% ipython --no-banner

In [1]: import numpy as np

In [2]: from numpy import linalg as LA

In [3]: np.set_printoptions(precision=2, suppress=True, linewidth=100)

In [4]: X = np.load("sample2.npy")

In [5]: print(X)
[[1. 0. 0. 0. 0. 0.]
 [0. 4. 5. 4. 2. 0.]
 [0. 4. 0. 1. 3. 1.]
 [0. 0. 5. 5. 5. 1.]
 [0. 0. 1. 4. 0. 0.]
 [0. 2. 3. 1. 0. 2.]]

In [6]: other = LA.inv(X)

In [7]: print(np.allclose(other, X.T))
False

In [8]: print(round(LA.det(X) * LA.det(other), 2))
1.0

In [9]: print(np.round(LA.det(X) * other, 2) + 0)
[[ 976.    0.    0.    0.    0.    0.]
 [   0.  122.  122. -122.    0.    0.]
 [   0.  144. -176.   48. -176.   64.]
 [   0.  -36.   44.  -12.  288.  -16.]
 [   0.  -44.  108.  148. -136. -128.]
 [   0. -320.  120.   56.  120.  400.]]

In [10]: print((np.abs(other) > 1e-9).astype(int))
[[1 0 0 0 0 0]
 [0 1 1 1 0 0]
 [0 1 1 1 1 1]
 [0 1 1 1 1 1]
 [0 1 1 1 1 1]
 [0 1 1 1 1 1]]

In [11]: print(np.round(LA.slogdet(X)[0], 2))
1.0

In [12]: rng = np.random.default_rng(81)

In [13]: z = rng.permutation(6)

In [14]: print(z)
[1 0 5 2 3 4]

In [15]: other = X[z][:, z]

In [16]: print(np.sort(np.abs(LA.eigvals(other))))
[ 1.    2.91  2.91  3.22  3.22 11.08]

In [17]: print(np.trace(other))
12.0

In [18]: print(other)
[[4. 0. 0. 5. 4. 2.]
 [0. 1. 0. 0. 0. 0.]
 [2. 0. 2. 3. 1. 0.]
 [4. 0. 1. 0. 1. 3.]
 [0. 0. 1. 5. 5. 5.]
 [0. 0. 0. 1. 4. 0.]]

In [19]: print(round(float(LA.det(other)), 2), round(float(LA.det(X[z])), 2))
976.0 976.0

In [20]: print(np.diag(other))
[4. 1. 2. 0. 5. 0.]

In [21]: print((other - other.T) / 2)
[[ 0.   0.  -1.   0.5  2.   1. ]
 [ 0.   0.   0.   0.   0.   0. ]
 [ 1.   0.   0.   1.   0.   0. ]
 [-0.5  0.  -1.   0.  -2.   1. ]
 [-2.   0.   0.   2.   0.   0.5]
 [-1.   0.   0.  -1.  -0.5  0. ]]

In [22]: print(other @ other)
[[36.  0.  9. 42. 49. 43.]
 [ 0.  1.  0.  0.  0.  0.]
 [24.  0.  8. 21. 18. 18.]
 [18.  0.  3. 31. 34. 13.]
 [22.  0. 12. 33. 51. 40.]
 [ 4.  0.  5. 20. 21. 23.]]

In [23]: print(round(np.abs(LA.eigvals(other)).max(), 2))
11.08

In [24]: print(np.allclose(other @ other.T, other.T @ other))
False

In [25]: print(np.trace(other))
12.0

In [26]: print(LA.matrix_power(other, 2))
[[36.  0.  9. 42. 49. 43.]
 [ 0.  1.  0.  0.  0.  0.]
 [24.  0.  8. 21. 18. 18.]
 [18.  0.  3. 31. 34. 13.]
 [22.  0. 12. 33. 51. 40.]
 [ 4.  0.  5. 20. 21. 23.]]

In [27]: assert other == other.T
---------------------------------------------------------------------------
ValueError                                Traceback (most recent call last)
Cell In[27], line 1
----> 1 assert other == other.T

ValueError: The truth value of an array with more than one element is ambiguous. Use a.any() or a.all()

In [28]: print(np.allclose(other, other.T))
False

In [29]: f, g = X[4], X[3]

In [30]: print(f @ f)
17.0

In [31]: print(f @ g)
25.0

In [32]: p = (f @ g) / (f @ f) * f

In [33]: print(round(float(LA.norm(f + g) ** 2 + LA.norm(f - g) ** 2), 2))
186.0

In [34]: print(g - p)
[ 0.    0.    3.53 -0.88  5.    1.  ]

In [35]: print(np.outer(f, g))
[[ 0.  0.  0.  0.  0.  0.]
 [ 0.  0.  0.  0.  0.  0.]
 [ 0.  0.  5.  5.  5.  1.]
 [ 0.  0. 20. 20. 20.  4.]
 [ 0.  0.  0.  0.  0.  0.]
 [ 0.  0.  0.  0.  0.  0.]]

In [36]: print(LA.matrix_rank(np.outer(f, g)))
1

In [37]: print(round(float((g - p) @ f), 2))
-0.0

In [38]: print(p)
[0.   0.   1.47 5.88 0.   0.  ]

In [39]: E = np.load("m.npy")

In [40]: print(E)
[[ 1.    0.    0.    0.    0.    0.    0.    0.    0.  ]
 [ 0.    1.    0.    0.    0.    0.    0.    0.    0.  ]
 [ 0.    0.    0.71  0.    0.    0.    0.   -0.71  0.  ]
 [ 0.    0.    0.    1.    0.    0.    0.    0.    0.  ]
 [ 0.    0.    0.    0.    1.    0.    0.    0.    0.  ]
 [ 0.    0.    0.    0.    0.    1.    0.    0.    0.  ]
 [ 0.    0.    0.    0.    0.    0.    1.    0.    0.  ]
 [ 0.    0.    0.71  0.    0.    0.    0.    0.71  0.  ]
 [ 0.    0.    0.    0.    0.    0.    0.    0.    1.  ]]

In [41]: print(np.round(LA.matrix_power(E, 2), 2) + 0)
[[ 1.  0.  0.  0.  0.  0.  0.  0.  0.]
 [ 0.  1.  0.  0.  0.  0.  0.  0.  0.]
 [ 0.  0.  0.  0.  0.  0.  0. -1.  0.]
 [ 0.  0.  0.  1.  0.  0.  0.  0.  0.]
 [ 0.  0.  0.  0.  1.  0.  0.  0.  0.]
 [ 0.  0.  0.  0.  0.  1.  0.  0.  0.]
 [ 0.  0.  0.  0.  0.  0.  1.  0.  0.]
 [ 0.  0.  1.  0.  0.  0.  0.  0.  0.]
 [ 0.  0.  0.  0.  0.  0.  0.  0.  1.]]

In [42]: print(np.allclose(E, E.T))
False

In [43]: print(round(float(np.abs(LA.eigvals(E)).max()), 2))
1.0

In [44]: assert E == E.T
---------------------------------------------------------------------------
ValueError                                Traceback (most recent call last)
Cell In[44], line 1
----> 1 assert E == E.T

ValueError: The truth value of an array with more than one element is ambiguous. Use a.any() or a.all()

In [45]: print((E + E.T) / 2)
[[1.   0.   0.   0.   0.   0.   0.   0.   0.  ]
 [0.   1.   0.   0.   0.   0.   0.   0.   0.  ]
 [0.   0.   0.71 0.   0.   0.   0.   0.   0.  ]
 [0.   0.   0.   1.   0.   0.   0.   0.   0.  ]
 [0.   0.   0.   0.   1.   0.   0.   0.   0.  ]
 [0.   0.   0.   0.   0.   1.   0.   0.   0.  ]
 [0.   0.   0.   0.   0.   0.   1.   0.   0.  ]
 [0.   0.   0.   0.   0.   0.   0.   0.71 0.  ]
 [0.   0.   0.   0.   0.   0.   0.   0.   1.  ]]

In [46]: print(np.allclose(E @ E.T, E.T @ E))
True

In [47]: print(round(LA.det(E), 2))
1.0
